$ python -q
>>> import numpy as np
>>> np.set_printoptions(precision=3, suppress=True, linewidth=100, floatmode="fixed")
>>> m1 = np.load("w.npy")
>>> m1
array([[2.100, 2.000, 0.000, 0.000, 0.000, 0.000, 1.000],
       [3.000, 0.100, 2.000, 0.000, 3.000, 0.000, 1.000],
       [0.000, 0.000, 3.100, 1.000, 2.000, 2.000, 2.000],
       [3.000, 3.000, 3.000, 1.100, 0.000, 0.000, 0.000],
       [3.000, 1.000, 1.000, 1.000, 2.100, 1.000, 2.000],
       [1.000, 0.000, 2.000, 3.000, 2.000, 3.100, 1.000],
       [2.000, 2.000, 0.000, 0.000, 0.000, 0.000, 1.100]])
>>> np.sort(np.abs(np.linalg.eigvals(m1)))
array([0.100, 0.639, 0.639, 2.015, 2.015, 4.020, 8.356])
>>> assert m1 == m1.T
Traceback (most recent call last):
  File "<python-input-5>", line 1, in <module>
    assert m1 == m1.T
           ^^^^^^^^^^
ValueError: The truth value of an array with more than one element is ambiguous. Use a.any() or a.all()
>>> (m1 - m1.T) / 2
array([[ 0.000, -0.500,  0.000, -1.500, -1.500, -0.500, -0.500],
       [ 0.500,  0.000,  1.000, -1.500,  1.000,  0.000, -0.500],
       [ 0.000, -1.000,  0.000, -1.000,  0.500,  0.000,  1.000],
       [ 1.500,  1.500,  1.000,  0.000, -0.500, -1.500,  0.000],
       [ 1.500, -1.000, -0.500,  0.500,  0.000, -0.500,  1.000],
       [ 0.500,  0.000,  0.000,  1.500,  0.500,  0.000,  0.500],
       [ 0.500,  0.500, -1.000,  0.000, -1.000, -0.500,  0.000]])
>>> (m1 + m1.T) / 2
array([[2.100, 2.500, 0.000, 1.500, 1.500, 0.500, 1.500],
       [2.500, 0.100, 1.000, 1.500, 2.000, 0.000, 1.500],
       [0.000, 1.000, 3.100, 2.000, 1.500, 2.000, 1.000],
       [1.500, 1.500, 2.000, 1.100, 0.500, 1.500, 0.000],
       [1.500, 2.000, 1.500, 0.500, 2.100, 1.500, 1.000],
       [0.500, 0.000, 2.000, 1.500, 1.500, 3.100, 0.500],
       [1.500, 1.500, 1.000, 0.000, 1.000, 0.500, 1.100]])
>>> np.trace(m1)
np.float64(12.7)
>>> np.allclose(m1, m1.T)
False
>>> def softmax(z):
...     e = np.exp(z - z.max(axis=-1, keepdims=True))
...     return e / e.sum(axis=-1, keepdims=True)
... 
>>> softmax(m1).sum(axis=1)
array([1.000, 1.000, 1.000, 1.000, 1.000, 1.000, 1.000])
>>> softmax(m1[4] + -2)
array([0.432, 0.058, 0.058, 0.058, 0.176, 0.058, 0.159])
>>> softmax(m1[4])
array([0.432, 0.058, 0.058, 0.058, 0.176, 0.058, 0.159])
>>> att = m1 @ m1.T / np.sqrt(7)
>>> softmax(att).round(6).argmax(axis=1)
array([3, 1, 2, 3, 4, 5, 3])
>>> M2 = m1 / np.linalg.norm(m1, axis=1, keepdims=True)
>>> gram = M2 @ M2.T
>>> np.linalg.norm(M2, axis=1)
array([1.000, 1.000, 1.000, 1.000, 1.000, 1.000, 1.000])
>>> np.argwhere(np.triu(np.abs(gram) > 0.95, 1))
array([[0, 6]])
>>> gram[0]
array([1.000, 0.510, 0.137, 0.755, 0.726, 0.189, 0.999])
>>> (gram - 2 * np.eye(7)).round(6).argmax(axis=1)
array([6, 4, 5, 0, 1, 2, 0])
>>> (np.abs(gram) > 0.9).astype(int)
array([[1, 0, 0, 0, 0, 0, 1],
       [0, 1, 0, 0, 0, 0, 0],
       [0, 0, 1, 0, 0, 0, 0],
       [0, 0, 0, 1, 0, 0, 0],
       [0, 0, 0, 0, 1, 0, 0],
       [0, 0, 0, 0, 0, 1, 0],
       [1, 0, 0, 0, 0, 0, 1]])
>>> r0 = np.array([1, -3, 3, -2, 1, -1, 0])
>>> M2 = m1 + np.outer(r0, np.eye(7)[3])
>>> np.linalg.matrix_rank(M2 - m1)
np.int64(1)
>>> np.linalg.matrix_rank(np.linalg.inv(M2) - np.linalg.inv(m1), tol=1e-8)
np.int64(1)
>>> round(float(np.linalg.det(M2) / np.linalg.det(m1)), 3), round(float(1 + np.linalg.solve(m1, r0)[3]), 3)
(-10.399, -10.399)
>>> w1 = np.array([[5, 1, 4, 2, 0, 2],
...     [4, 1, 4, 2, 0, 2],
...     [0, 1, 5, 1, 4, 3],
...     [1, 5, 5, 1, 0, 2],
...     [2, 4, 2, 1, 1, 4],
...     [4, 3, 3, 2, 4, 3],
...     [5, 1, 2, 1, 4, 1]])
>>> beta = np.array([1, 0, 0, 3, -1, -3])
>>> H = np.maximum(m1 @ w1 + beta, 0)
>>> (H > 0).mean(axis=0)
array([1.000, 1.000, 1.000, 1.000, 1.000, 1.000])
>>> W2 = np.array([[0, 0, 0], [1, 0, 2], [2, 1, 0], [1, 2, 1], [0, 0, 2], [0, 1, 1]])
>>> (H @ W2).round(6).argmax(axis=1)
array([0, 2, 2, 0, 2, 2, 0])
